% python3 -q
>>> import numpy as np
>>> import numpy.linalg as la
>>> np.set_printoptions(suppress=True, linewidth=140)
>>> M = np.loadtxt("mat.csv", delimiter=",")
>>> M
array([[ 0.,  0.,  0.],
       [-6., -6.,  0.],
       [ 0.,  0.,  0.],
       [-8., -8.,  0.]])
>>> r = la.matrix_rank(M)
>>> r
np.int64(1)
>>> ns = la.svd(M)[2][r:].T
>>> np.round(M @ ns, 2) + 0
array([[0., 0.],
       [0., 0.],
       [0., 0.],
       [0., 0.]])
>>> np.round(ns @ ns.T, 2)
array([[ 0.5, -0.5,  0. ],
       [-0.5,  0.5,  0. ],
       [ 0. ,  0. ,  1. ]])
>>> def softmax(z):
...     e = np.exp(z - z.max(axis=-1, keepdims=True))
...     return e / e.sum(axis=-1, keepdims=True)
... 
>>> np.round(softmax(M[0]), 2)
array([0.33, 0.33, 0.33])
>>> np.round(softmax(M[0] + 2), 2)
array([0.33, 0.33, 0.33])
>>> S = M @ M.T / np.sqrt(3)
>>> softmax(S).round(6).argmax(axis=1)
array([0, 3, 0, 3])
>>> round(la.norm(M, 2) / la.norm(M), 2)
np.float64(1.0)
>>> la.matrix_rank(M, rtol=0.1)
np.int64(1)
>>> ang = np.radians(90)
>>> r_ = np.eye(3)
>>> r_[0, 0] = r_[1, 1] = np.cos(ang)
>>> r_[0, 1], r_[1, 0] = -np.sin(ang), np.sin(ang)
>>> r_.round(2) + 0
array([[ 0., -1.,  0.],
       [ 1.,  0.,  0.],
       [ 0.,  0.,  1.]])
>>> A2 = M @ r_.T
>>> A2.round(2)
array([[ 0.,  0.,  0.],
       [ 6., -6.,  0.],
       [ 0.,  0.,  0.],
       [ 8., -8.,  0.]])
>>> np.allclose(la.norm(M, axis=1), la.norm(A2, axis=1))
True
>>> np.allclose(M @ M.T, A2 @ A2.T)
True
>>> round(la.det(r_), 2), np.round(np.trace(r_), 2)
(np.float64(1.0), np.float64(1.0))
>>> np.round(la.svd(M, compute_uv=False), 2) + 0, np.round(la.svd(A2, compute_uv=False), 2) + 0
(array([14.14,  0.  ,  0.  ]), array([14.14,  0.  ,  0.  ]))
>>> data = np.vander(np.arange(3) - 2, 4, increasing=True)
>>> data
array([[ 1, -2,  4, -8],
       [ 1, -1,  1, -1],
       [ 1,  0,  0,  0]])
>>> A2 = data[0, 0] * data[1:] - np.outer(data[1:, 0], data[0])
>>> A2
array([[ 0,  1, -3,  7],
       [ 0,  2, -4,  8]])
>>> la.matrix_rank(A2), la.matrix_rank(data)
(np.int64(2), np.int64(3))
>>> f, v = data[1], data[0]
>>> f @ v
np.int64(15)
>>> pr = (f @ v) / (f @ f) * f
>>> pr
array([ 3.75, -3.75,  3.75, -3.75])
>>> np.outer(f, v)
array([[ 1, -2,  4, -8],
       [-1,  2, -4,  8],
       [ 1, -2,  4, -8],
       [-1,  2, -4,  8]])
>>> la.matrix_rank(np.outer(f, v))
np.int64(1)
>>> v - pr
array([-2.75,  1.75,  0.25, -4.25])
>>> x0 = np.array([2, 2, 2, 2])
>>> la.norm(data @ x0) <= la.norm(data, 2) * la.norm(x0) + 1e-9
np.True_
>>> data @ np.eye(4)[2]
array([4., 1., 0.])
>>> data @ np.ones(4)
array([-5.,  0.,  1.])
>>> data * x0
array([[  2,  -4,   8, -16],
       [  2,  -2,   2,  -2],
       [  2,   0,   0,   0]])
>>> A2 = np.array([[-1, 2], [1, -1], [1, 1], [-2, -1]])
>>> np.einsum("ik,kj->ij", data, A2)
array([[17, 16],
       [ 1,  5],
       [-1,  2]])
>>> la.matrix_rank(data @ A2)
np.int64(2)
>>> np.einsum("ij->j", data)
array([ 3, -3,  5, -9])
>>> K = np.array([[10, 3, 0, -3, 2, -1],
...     [0, 1, 2, -1, 0, 3],
...     [15, -3, -3, 2, 3, 1],
...     [0, 2, -1, -3, 0, 2],
...     [-15, 1, -3, 2, -3, -3]])
>>> t3 = np.stack([data, 5 * data, data[::-1]])
>>> la.matrix_rank(t3)
array([3, 3, 3])
>>> np.round(la.norm(t3, axis=(1, 2)), 2)
array([ 9.49, 47.43,  9.49])
>>> t3.shape
(3, 3, 4)
>>> np.einsum("bij,cij->bc", t3, t3)
array([[  90,  450,    6],
       [ 450, 2250,   30],
       [   6,   30,   90]])
>>> arr = np.loadtxt("test1.csv", delimiter=",")
>>> arr
array([[-0.78,  0.2 , -1.49, -1.51],
       [-3.96,  1.  , -7.52, -7.5 ],
       [-3.99,  1.01, -7.48, -7.49],
       [-2.39,  0.63, -4.51, -4.52],
       [ 2.38, -0.63,  4.51,  4.51],
       [-3.18,  0.8 , -5.99, -5.99],
       [-2.39,  0.59, -4.49, -4.5 ],
       [-4.  ,  1.  , -7.52, -7.47],
       [ 3.22, -0.8 ,  5.97,  5.97],
       [ 3.19, -0.8 ,  6.03,  5.95],
       [ 3.21, -0.81,  5.99,  6.01],
       [ 0.79, -0.2 ,  1.47,  1.53],
       [-0.8 ,  0.2 , -1.48, -1.52],
       [ 0.01,  0.  , -0.02, -0.01],
       [-0.83,  0.22, -1.47, -1.53],
       [-0.81,  0.2 , -1.52, -1.53],
       [-1.57,  0.41, -2.98, -3.  ],
       [-0.82,  0.19, -1.52, -1.51],
       [-2.41,  0.6 , -4.44, -4.52],
       [ 3.98, -0.99,  7.53,  7.51],
       [ 4.03, -1.01,  7.5 ,  7.5 ],
       [-2.42,  0.63, -4.49, -4.49],
       [ 3.2 , -0.75,  5.99,  6.  ],
       [-0.79,  0.2 , -1.52, -1.49],
       [ 1.59, -0.41,  2.98,  2.99],
       [ 4.01, -1.02,  7.53,  7.51],
       [ 1.6 , -0.38,  3.01,  3.02]])
>>> round(np.log10(la.cond(arr)))
3
>>> [round(float(x), 2) for x in la.svd(arr, compute_uv=False)[:3]]
[39.02, 0.12, 0.09]
>>> la.matrix_rank(arr, rtol=0.1)
np.int64(1)
>>> la.cond(arr) > 100
np.True_
>>> np.argsort(-la.norm(arr, axis=0).round(6), kind="stable")[:3]
array([2, 3, 0])
>>> feats = 0.7 ** np.abs(np.subtract.outer(np.arange(6), np.arange(6)))
>>> feats.round(2)
array([[1.  , 0.7 , 0.49, 0.34, 0.24, 0.17],
       [0.7 , 1.  , 0.7 , 0.49, 0.34, 0.24],
       [0.49, 0.7 , 1.  , 0.7 , 0.49, 0.34],
       [0.34, 0.49, 0.7 , 1.  , 0.7 , 0.49],
       [0.24, 0.34, 0.49, 0.7 , 1.  , 0.7 ],
       [0.17, 0.24, 0.34, 0.49, 0.7 , 1.  ]])
>>> w, evecs = la.eigh(feats)
>>> x0 = np.array([0, 2, 0, 2, 2, 1])
>>> (np.sign(evecs[:, -1].round(6)) == np.sign(evecs[0, -1].round(6))).astype(int)
array([1, 1, 1, 1, 1, 1])
>>> np.round(evecs * np.sqrt(w) @ evecs.T, 2)
array([[0.91, 0.35, 0.19, 0.11, 0.07, 0.04],
       [0.35, 0.85, 0.33, 0.18, 0.11, 0.07],
       [0.19, 0.33, 0.84, 0.32, 0.18, 0.11],
       [0.11, 0.18, 0.32, 0.84, 0.33, 0.19],
       [0.07, 0.11, 0.18, 0.33, 0.85, 0.35],
       [0.04, 0.07, 0.11, 0.19, 0.35, 0.91]])
>>> np.round(x0 @ feats @ x0 / (x0 @ x0), 2), round(float(w[0]), 2), np.round(w[-1], 2)
(np.float64(2.38), 0.19, np.float64(3.42))
>>> J = np.load("a.npy")
>>> J
array([[0, 1, 1],
       [1, 0, 1],
       [1, 1, 0]])
>>> q, evecs = la.qr(J[:, :1])[0], la.qr(J[:, 1:])[0]
>>> sv = la.svd(q.T @ evecs, compute_uv=False)
>>> (sv > 0.9).sum()
np.int64(0)
>>> np.round(np.degrees(np.arccos(sv.clip(0, 1))), 2)
array([54.74])
